% python3 -q
>>> import numpy as np
>>> import numpy.linalg as la
>>> np.set_printoptions(suppress=True, linewidth=200)
>>> f = np.array([1, 1, 1, 3, -2, 0])
>>> rng = np.random.default_rng(671992)
>>> W0 = np.outer(rng.normal(size=42), f) + 0.3 * rng.normal(size=(42, 6))
>>> print(W0.round(1) + 0)
[[-0.9 -1.1 -2.1 -4.4  2.5 -0.1]
 [ 0.4 -0.2  0.1  0.2  0.1 -0.2]
 [-1.1 -1.3 -1.1 -2.9  1.3  0.3]
 [-0.3 -0.3 -0.5 -0.4  0.   0. ]
 [-1.  -0.7 -1.2 -1.5  1.3  0.4]
 [-0.1  0.2 -0.1 -0.3  0.2  0.1]
 [-1.  -0.6 -1.1 -3.2  1.6  0.2]
 [-0.3 -0.5 -0.5 -1.8  1.6  0.3]
 [ 1.   0.8  0.5  2.2 -1.7  0. ]
 [-0.6 -0.3 -0.4 -1.4  0.5  0. ]
 [ 0.5  0.9  0.7  2.7 -2.3  0.2]
 [-0.3  0.7  0.8  2.4 -0.5  0.1]
 [ 1.   0.2  0.8  0.5 -0.2  0.3]
 [ 0.8  0.1  0.4  0.9 -0.4  0.2]
 [ 1.1  0.9  0.8  2.8 -2.5  0. ]
 [-0.9 -1.1 -0.8 -3.   1.7  0.3]
 [ 1.2  0.2  0.5  2.  -0.7  0. ]
 [ 0.8  0.5  0.8  2.7 -1.3 -0.3]
 [-1.8 -1.3 -1.  -3.5  2.4 -0.2]
 [ 0.2  1.1  0.   1.8 -0.4  0.3]
 [-2.7 -2.9 -2.1 -7.4  4.5 -0.2]
 [-0.1 -0.1  0.  -0.2  0.1 -0.2]
 [-0.7 -0.3 -0.4 -0.9 -0.1  0.2]
 [-2.  -2.5 -1.8 -6.2  4.5  0.1]
 [ 1.2  1.1  0.9  2.2 -1.8  0.1]
 [ 1.3  1.   0.8  2.8 -1.3  0.3]
 [-0.9 -0.6 -0.1 -1.1  1.1  0. ]
 [-0.7  0.2  0.3 -1.   0.9  0. ]
 [-1.2 -0.8 -1.1 -2.6  1.4 -0.1]
 [-0.7 -0.4 -1.  -1.5  1.   0.3]
 [ 0.6  1.1  1.   3.8 -2.  -0.2]
 [-1.  -1.1 -1.2 -3.5  2.  -0.8]
 [ 1.9  1.1  1.3  3.6 -3.1 -0.1]
 [-0.6 -1.  -0.6 -1.8  1.4  0.2]
 [-0.6 -0.6 -0.9 -2.5  1.9 -0.5]
 [-0.7 -0.5 -0.3 -1.6  1.2 -0.2]
 [ 0.7  1.2  0.6  2.1 -1.5  0. ]
 [ 1.2  1.3  1.3  3.  -2.8 -0.1]
 [ 0.5  0.5  0.6  0.4 -1.1 -0.2]
 [-0.3  0.3 -0.7 -0.1  0.3 -0.1]
 [-0.1 -0.3 -0.3 -0.8  0.7 -0.8]
 [-0.3 -0.2  0.2  0.4  0.4 -0.3]]
>>> Xc = W0 - W0.mean(axis=0)
>>> V = la.svd(Xc)[2][:1]
>>> A2 = Xc - Xc @ V.T @ V
>>> print(la.norm(A2, axis=1).round(6).argmax())
11
>>> print(np.round(np.cov(Xc @ V.T, rowvar=False), 1))
12.3
>>> print(round(la.norm(A2) / la.norm(Xc), 1))
0.2
>>> print(np.round((Xc @ V.T).std(axis=0), 1))
[3.5]
>>> print(np.round(A2.std(axis=0), 1))
[0.3 0.3 0.3 0.2 0.3 0.3]
>>> C2 = np.cov(W0, rowvar=False)
>>> print(np.round(np.median(W0, axis=0), 1) + 0)
[-0.3 -0.2 -0.1 -0.4  0.3  0. ]
>>> print(np.round(la.eigvalsh(C2)[::-1], 1))
[12.3  0.2  0.1  0.1  0.1  0.1]
>>> print(C2.shape)
(6, 6)
>>> print(np.round(W0.std(axis=0), 1))
[1.  0.9 0.9 2.6 1.7 0.3]
>>> A2 = np.array([[2, 0], [2, 2], [1, 1], [3, 1], [0, 2], [1, 3]])
>>> print(la.matrix_rank(np.vstack([W0, A2.T])))
6
>>> print(np.round(np.einsum("ij->j", W0), 1))
[ -6.5  -5.5  -6.8 -16.7  11.2  -0.7]
>>> f = np.array([-2, -2, 1, -2, -1, -2])
>>> m1 = f[np.abs(np.subtract.outer(np.arange(6), np.arange(6)))]
>>> print(m1)
[[-2 -2  1 -2 -1 -2]
 [-2 -2 -2  1 -2 -1]
 [ 1 -2 -2 -2  1 -2]
 [-2  1 -2 -2 -2  1]
 [-1 -2  1 -2 -2 -2]
 [-2 -1 -2  1 -2 -2]]
>>> print(np.all(la.eigvalsh(m1) > 0))
False
>>> f = np.array([-2, 4, -6, 8, 5, 5, -7, -7, 2]) + 0.5
>>> M = np.eye(9) - 2 * np.outer(f, f) / (f @ f)
>>> print(M.round(1) + 0)
[[ 1.   0.  -0.1  0.1  0.1  0.1 -0.1 -0.1  0. ]
 [ 0.   0.9  0.2 -0.3 -0.2 -0.2  0.2  0.2 -0.1]
 [-0.1  0.2  0.8  0.3  0.2  0.2 -0.3 -0.3  0.1]
 [ 0.1 -0.3  0.3  0.5 -0.3 -0.3  0.4  0.4 -0.2]
 [ 0.1 -0.2  0.2 -0.3  0.8 -0.2  0.3  0.3 -0.1]
 [ 0.1 -0.2  0.2 -0.3 -0.2  0.8  0.3  0.3 -0.1]
 [-0.1  0.2 -0.3  0.4  0.3  0.3  0.7 -0.3  0.1]
 [-0.1  0.2 -0.3  0.4  0.3  0.3 -0.3  0.7  0.1]
 [ 0.  -0.1  0.1 -0.2 -0.1 -0.1  0.1  0.1  1. ]]
>>> z = rng.permutation(9)
>>> print(z)
[2 5 7 8 0 4 6 3 1]
>>> A2 = M[z][:, z]
>>> print(np.round(np.diag(A2), 1))
[0.8 0.8 0.7 1.  1.  0.8 0.7 0.5 0.9]
>>> print(np.round(la.det(A2), 1), np.round(la.det(M[z]), 1))
-1.0 1.0
>>> print(A2.round(1) + 0)
[[ 0.8  0.2 -0.3  0.1 -0.1  0.2 -0.3  0.3  0.2]
 [ 0.2  0.8  0.3 -0.1  0.1 -0.2  0.3 -0.3 -0.2]
 [-0.3  0.3  0.7  0.1 -0.1  0.3 -0.3  0.4  0.2]
 [ 0.1 -0.1  0.1  1.   0.  -0.1  0.1 -0.2 -0.1]
 [-0.1  0.1 -0.1  0.   1.   0.1 -0.1  0.1  0. ]
 [ 0.2 -0.2  0.3 -0.1  0.1  0.8  0.3 -0.3 -0.2]
 [-0.3  0.3 -0.3  0.1 -0.1  0.3  0.7  0.4  0.2]
 [ 0.3 -0.3  0.4 -0.2  0.1 -0.3  0.4  0.5 -0.3]
 [ 0.2 -0.2  0.2 -0.1  0.  -0.2  0.2 -0.3  0.9]]
>>> print(np.round(la.norm(M, axis=0), 1))
[1. 1. 1. 1. 1. 1. 1. 1. 1.]
>>> print(np.round(M.T @ M, 1) + 0)
[[1. 0. 0. 0. 0. 0. 0. 0. 0.]
 [0. 1. 0. 0. 0. 0. 0. 0. 0.]
 [0. 0. 1. 0. 0. 0. 0. 0. 0.]
 [0. 0. 0. 1. 0. 0. 0. 0. 0.]
 [0. 0. 0. 0. 1. 0. 0. 0. 0.]
 [0. 0. 0. 0. 0. 1. 0. 0. 0.]
 [0. 0. 0. 0. 0. 0. 1. 0. 0.]
 [0. 0. 0. 0. 0. 0. 0. 1. 0.]
 [0. 0. 0. 0. 0. 0. 0. 0. 1.]]
>>> print(round(M[:, 4] @ M[:, 7], 1))
0.0
>>> z = rng.permutation(9)
>>> A2 = M[:, z] * rng.choice([-1, 1], 9)
>>> print(A2.round(1) + 0)
[[-0.1  0.1  1.  -0.1 -0.1  0.1 -0.1  0.   0. ]
 [ 0.2 -0.2  0.   0.2  0.2 -0.3  0.2  0.9 -0.1]
 [-0.3  0.2 -0.1 -0.3  0.8  0.3 -0.2  0.2  0.1]
 [ 0.4 -0.3  0.1  0.4  0.3  0.5  0.3 -0.3 -0.2]
 [ 0.3  0.8  0.1  0.3  0.2 -0.3  0.2 -0.2 -0.1]
 [ 0.3 -0.2  0.1  0.3  0.2 -0.3 -0.8 -0.2 -0.1]
 [ 0.7  0.3 -0.1 -0.3 -0.3  0.4 -0.3  0.2  0.1]
 [-0.3  0.3 -0.1  0.7 -0.3  0.4 -0.3  0.2  0.1]
 [ 0.1 -0.1  0.   0.1  0.1 -0.2  0.1 -0.1  1. ]]
>>> left, _, Vh = la.svd(M.T @ A2)
>>> print(np.round(left @ Vh, 1) + 0)
[[ 0.  0.  1.  0.  0.  0.  0.  0.  0.]
 [ 0.  0.  0.  0.  0.  0.  0.  1.  0.]
 [ 0.  0.  0.  0.  1.  0.  0.  0.  0.]
 [ 0.  0.  0.  0.  0.  1.  0.  0.  0.]
 [ 0.  1.  0.  0.  0.  0.  0.  0.  0.]
 [ 0.  0.  0.  0.  0.  0. -1.  0.  0.]
 [ 1.  0.  0.  0.  0.  0.  0.  0.  0.]
 [ 0.  0.  0.  1.  0.  0.  0.  0.  0.]
 [ 0.  0.  0.  0.  0.  0.  0.  0.  1.]]
>>> print(z)
[6 4 0 7 2 3 5 1 8]
>>> K = np.loadtxt("w.csv", delimiter=",")
>>> print(K)
[[ 2.6 -3.8 -2.3 -1.1 -4.1  0.5  1.8  0.2  2.8 -0.8  1.5 -4.1]
 [ 0.3  0.   0.3  0.2  0.3  0.6  0.   0.4 -0.5  1.1 -0.7  0.2]
 [-1.5  1.8  1.3 -0.4  1.2 -1.2 -1.  -0.6  0.   0.   0.5  1.1]
 [ 1.9 -1.5 -0.4 -0.1 -1.9  0.2  0.8  0.3  1.1  1.5 -0.2 -1.8]
 [-1.8  0.7  0.7 -1.8  0.6 -1.9 -0.2 -1.4  0.5 -1.1  2.2  0.9]
 [ 0.9 -0.4  0.  -0.7 -0.5 -0.1  0.3 -0.6 -0.1  1.3 -0.9  0.2]]
>>> A2 = np.array([[5, 0, 5],
...     [5, 5, 3],
...     [2, 2, 4],
...     [1, 2, 3],
...     [0, 2, 0],
...     [3, 5, 0],
...     [5, 0, 0],
...     [4, 1, 4],
...     [2, 3, 5],
...     [1, 2, 2],
...     [1, 5, 4],
...     [0, 3, 4]])
>>> print(np.vstack([K, A2.T]).shape)
(9, 12)
>>> print(np.round(np.einsum("ij->j", K), 1))
[ 2.4 -3.2 -0.4 -3.9 -4.4 -1.9  1.7 -1.7  3.8  2.   2.4 -3.5]
>>> print(np.round(K @ A2, 1))
[[  5.9 -29.3  -8.1]
 [  5.1   2.8   2.6]
 [ -6.8  12.4   5.9]
 [ 10.4 -11.1   4.8]
 [-16.1   4.6  -2.4]
 [  0.8  -7.1  -1.9]]
>>> print(la.matrix_rank(np.vstack([K, A2.T])))
9
>>> mat = rng.normal(size=(19, 10))
>>> mat = 10 * mat / la.norm(mat, axis=1, keepdims=True)
>>> print(mat.round(1) + 0)
[[ 1.4 -1.6 -2.6 -1.5 -3.   7.1 -3.5 -2.5 -2.7 -0.7]
 [-0.1 -3.2  1.5  4.3  1.3 -3.1 -4.4  3.5 -3.3  3.8]
 [ 6.1 -4.9 -2.5 -4.1  0.6  0.5  1.5  3.5  0.8  0.3]
 [ 2.8  0.2  1.4  1.9 -3.4 -0.3  1.4  3.9  1.3 -7.5]
 [-1.8  0.7 -4.   5.2  0.3  0.8  1.5 -4.6 -3.3 -4.2]
 [-1.6 -0.1 -2.8  5.   0.6 -2.   3.3 -0.3  7.   0.8]
 [ 0.9 -0.5  3.4  2.   5.1 -4.2 -1.7 -1.2  2.2  5.5]
 [-0.4  0.3  0.   3.3 -2.6 -5.5 -0.4  6.   2.3  3.3]
 [ 0.   0.8  2.5  3.5  0.8  0.3 -3.6 -7.1 -0.6 -4.1]
 [ 1.2 -4.3  1.1 -1.8  1.3  3.1 -5.8 -2.5  3.1 -3.8]
 [-0.9 -0.4  1.6 -3.2 -2.6  2.2  3.1  3.6 -5.3  4.8]
 [-2.3 -3.4 -2.1  1.6  5.2 -0.8  0.7 -2.6 -5.5  3.3]
 [-0.3  0.   2.  -7.7 -0.3  0.6 -2.1  1.4  4.8 -2.5]
 [-4.8  1.8 -3.1  0.3 -4.4 -3.5 -0.1  2.6  3.6 -3.5]
 [ 1.1 -1.6 -0.5  1.6 -5.2 -4.3  5.1  4.   2.4  0.1]
 [ 2.2 -7.   1.1 -2.1 -5.4  1.2  0.1  1.4 -2.8 -0.1]
 [ 2.7  0.4 -0.9 -0.1  0.9  1.7 -8.2  3.5 -2.8  0.1]
 [ 0.5  6.6 -1.8  0.7 -2.7 -0.6  2.6 -2.4 -5.7  0.4]
 [ 3.3 -1.7  0.7  4.2 -1.   0.  -2.3 -0.6  7.1  3.4]]
>>> x = np.array([3, 5, 0, 5, 1, 4, 5, 2, 4, 1])
>>> y = mat @ x
>>> beta, lr = np.zeros(10), 1 / la.norm(mat, 2) ** 2
>>> for i in range(6):
...     beta -= lr * mat.T @ (mat @ beta - y)
...     if i % 2 == 0: print(i, round(la.norm(mat @ beta - y), 1))
... 
0 63.1
2 43.4
4 31.8
>>> print(beta.round(1))
[ 2.4  3.9 -0.8  3.3 -0.2  0.9  3.9  0.2  3.5  0.9]
>>> hat = mat @ la.solve(mat.T @ mat, mat.T)
>>> print(la.matrix_rank(np.eye(19) - hat))
9
>>> print(np.allclose(hat @ hat, hat))
True
>>> A2 = np.c_[mat[:, :7] @ np.array([[4, -2, 4, -2, -2, -4, 4],
...     [1, -1, 0, -1, -2, -5, -5],
...     [2, -4, 5, -1, -1, 5, 5],
...     [2, 0, 4, 0, -5, -3, -5],
...     [3, -1, -2, -3, -1, -4, 0],
...     [-4, 3, 0, 4, 4, 0, -2],
...     [2, 0, 1, -3, -1, -4, 0]]), np.array([3, 2, 0, 2, 2, 1, 3, 3, 3, 3, 3, 2, 2, 0, 2, 2, 0, 3, 2])]
>>> print(A2.round(1))
[[-48.8  33.7 -10.8  49.5  45.4  19.7  -6.3   3. ]
 [ 15.4 -13.3  17.2  -1.2 -25.5  23.9   8.1   2. ]
 [  9.2   3.5  -4.7  -9.3  20.5  -8.8  55.8   0. ]
 [ 11.8  -8.7  33.7  -2.6 -15.9  -3.4   8.4   2. ]
 [ -3.3  21.   -5.6   4.6 -18.6 -39.4 -58.7   2. ]
 [ 14.3   7.9   1.6 -13.6 -30.6 -37.7 -40.8   1. ]
 [ 42.7 -32.7  17.  -31.7 -34.7  -3.3  21.5   3. ]
 [ 18.6 -13.4  16.3 -12.4 -35.2   2.   -8.7   3. ]
 [  6.5 -10.5  20.9   6.4 -17.3   9.6  -9.4   3. ]
 [-21.1   5.5  -5.3  26.8  31.1  46.2  34.9   3. ]
 [-18.    5.2  -0.3   8.2  25.7  21.6  18.    3. ]
 [  6.5   8.9 -23.3 -10.8  -3.5 -12.8  -9.3   2. ]
 [-20.4  -5.2 -23.9   8.3  42.2  44.4  46.3   2. ]
 [-22.6  14.  -24.8  10.5  -1.7  12.2 -37.9   0. ]
 [ 16.8  -6.4  23.8 -17.  -23.6  -3.1  10.6   2. ]
 [-21.1   7.4  16.7  22.3  29.3  58.9  57.2   2. ]
 [-11.5   2.   -4.1  24.    9.4  12.8   1.4   0. ]
 [  6.1   0.3   3.8  -8.1 -18.4 -45.7 -42.2   3. ]
 [ 13.9  -6.9  33.5   4.1 -21.7  -0.6   4.5   2. ]]
>>> print(np.round(la.norm(A2 - mat @ la.lstsq(mat, A2)[0], axis=0), 1) + 0)
[0.  0.  0.  0.  0.  0.  0.  7.9]
>>> th = np.radians(120)
>>> r_ = np.eye(10)
>>> r_[9, 9] = r_[1, 1] = np.cos(th)
>>> r_[9, 1], r_[1, 9] = -np.sin(th), np.sin(th)
>>> print(r_.round(1))
[[ 1.   0.   0.   0.   0.   0.   0.   0.   0.   0. ]
 [ 0.  -0.5  0.   0.   0.   0.   0.   0.   0.   0.9]
 [ 0.   0.   1.   0.   0.   0.   0.   0.   0.   0. ]
 [ 0.   0.   0.   1.   0.   0.   0.   0.   0.   0. ]
 [ 0.   0.   0.   0.   1.   0.   0.   0.   0.   0. ]
 [ 0.   0.   0.   0.   0.   1.   0.   0.   0.   0. ]
 [ 0.   0.   0.   0.   0.   0.   1.   0.   0.   0. ]
 [ 0.   0.   0.   0.   0.   0.   0.   1.   0.   0. ]
 [ 0.   0.   0.   0.   0.   0.   0.   0.   1.   0. ]
 [ 0.  -0.9  0.   0.   0.   0.   0.   0.   0.  -0.5]]
>>> A2 = mat @ r_.T
>>> print(np.allclose(la.norm(mat, axis=1), la.norm(A2, axis=1)))
True
>>> print(np.round(la.svd(mat, compute_uv=False), 1), np.round(la.svd(A2, compute_uv=False), 1))
[20.  18.6 17.5 17.4 12.8 11.7  9.   8.6  8.   5. ] [20.  18.6 17.5 17.4 12.8 11.7  9.   8.6  8.   5. ]
>>> print(np.round(np.abs(A2 - mat).max(axis=0), 1))
[ 0.  10.3  0.   0.   0.   0.   0.   0.   0.  11.1]
>>> print(np.allclose(mat @ mat.T, A2 @ A2.T))
True
>>> C2 = mat.T @ mat
>>> print(np.round(la.eigvalsh(C2)[::-1], 1))
[401.2 345.2 307.2 302.2 164.  136.   80.7  74.   64.5  24.9]
>>> print(np.round(la.svd(mat, compute_uv=False) ** 2, 1))
[401.2 345.2 307.2 302.2 164.  136.   80.7  74.   64.5  24.9]
>>> J = np.load("block14.npy")
>>> print(J)
[[2 0 2 0 2 0]
 [1 3 1 3 1 3]
 [1 2 1 2 1 2]
 [2 0 2 0 2 0]
 [1 3 1 3 1 3]
 [1 2 1 2 1 2]]
>>> left, sv, Vh = la.svd(J)
>>> print(sv.round(1) + 0)
[9.7 4.5 0.  0.  0.  0. ]
>>> print(np.argmax(sv[:-1] / (sv[1:] + 1e-6)) + 1)
2
>>> A2 = left[:, :2] @ np.diag(sv[:2]) @ Vh[:2]
>>> print(la.matrix_rank(J, rtol=0.05))
2
>>> print(np.round(la.norm(J - A2) / la.norm(J), 1))
0.0
>>> print(round(np.abs(J - A2).max(), 1))
0.0
>>> print(np.unique(J.round(6), axis=0).shape)
(3, 6)
>>> print(np.round(np.trace(la.pinv(J) @ J), 1))
2.0
>>> print(np.round(J @ la.pinv(J) @ J, 1) + 0)
[[2. 0. 2. 0. 2. 0.]
 [1. 3. 1. 3. 1. 3.]
 [1. 2. 1. 2. 1. 2.]
 [2. 0. 2. 0. 2. 0.]
 [1. 3. 1. 3. 1. 3.]
 [1. 2. 1. 2. 1. 2.]]
>>> th = np.radians(135)
>>> r_ = np.eye(6)
>>> r_[3, 3] = r_[2, 2] = np.cos(th)
>>> r_[3, 2], r_[2, 3] = -np.sin(th), np.sin(th)
>>> print(r_.round(1))
[[ 1.   0.   0.   0.   0.   0. ]
 [ 0.   1.   0.   0.   0.   0. ]
 [ 0.   0.  -0.7  0.7  0.   0. ]
 [ 0.   0.  -0.7 -0.7  0.   0. ]
 [ 0.   0.   0.   0.   1.   0. ]
 [ 0.   0.   0.   0.   0.   1. ]]
>>> A2 = J @ r_.T
>>> print(np.allclose(J @ J.T, A2 @ A2.T))
True
>>> print(np.round(la.svd(J, compute_uv=False), 1) + 0, np.round(la.svd(A2, compute_uv=False), 1) + 0)
[9.7 4.5 0.  0.  0.  0. ] [9.7 4.5 0.  0.  0.  0. ]
>>> print(A2.round(1))
[[ 2.   0.  -1.4 -1.4  2.   0. ]
 [ 1.   3.   1.4 -2.8  1.   3. ]
 [ 1.   2.   0.7 -2.1  1.   2. ]
 [ 2.   0.  -1.4 -1.4  2.   0. ]
 [ 1.   3.   1.4 -2.8  1.   3. ]
 [ 1.   2.   0.7 -2.1  1.   2. ]]
>>> print(np.round(np.abs(A2 - J).max(axis=0), 1))
[0.  0.  3.4 5.8 0.  0. ]
>>> print(np.round(la.det(r_), 1), round(np.trace(r_), 1))
1.0 2.6
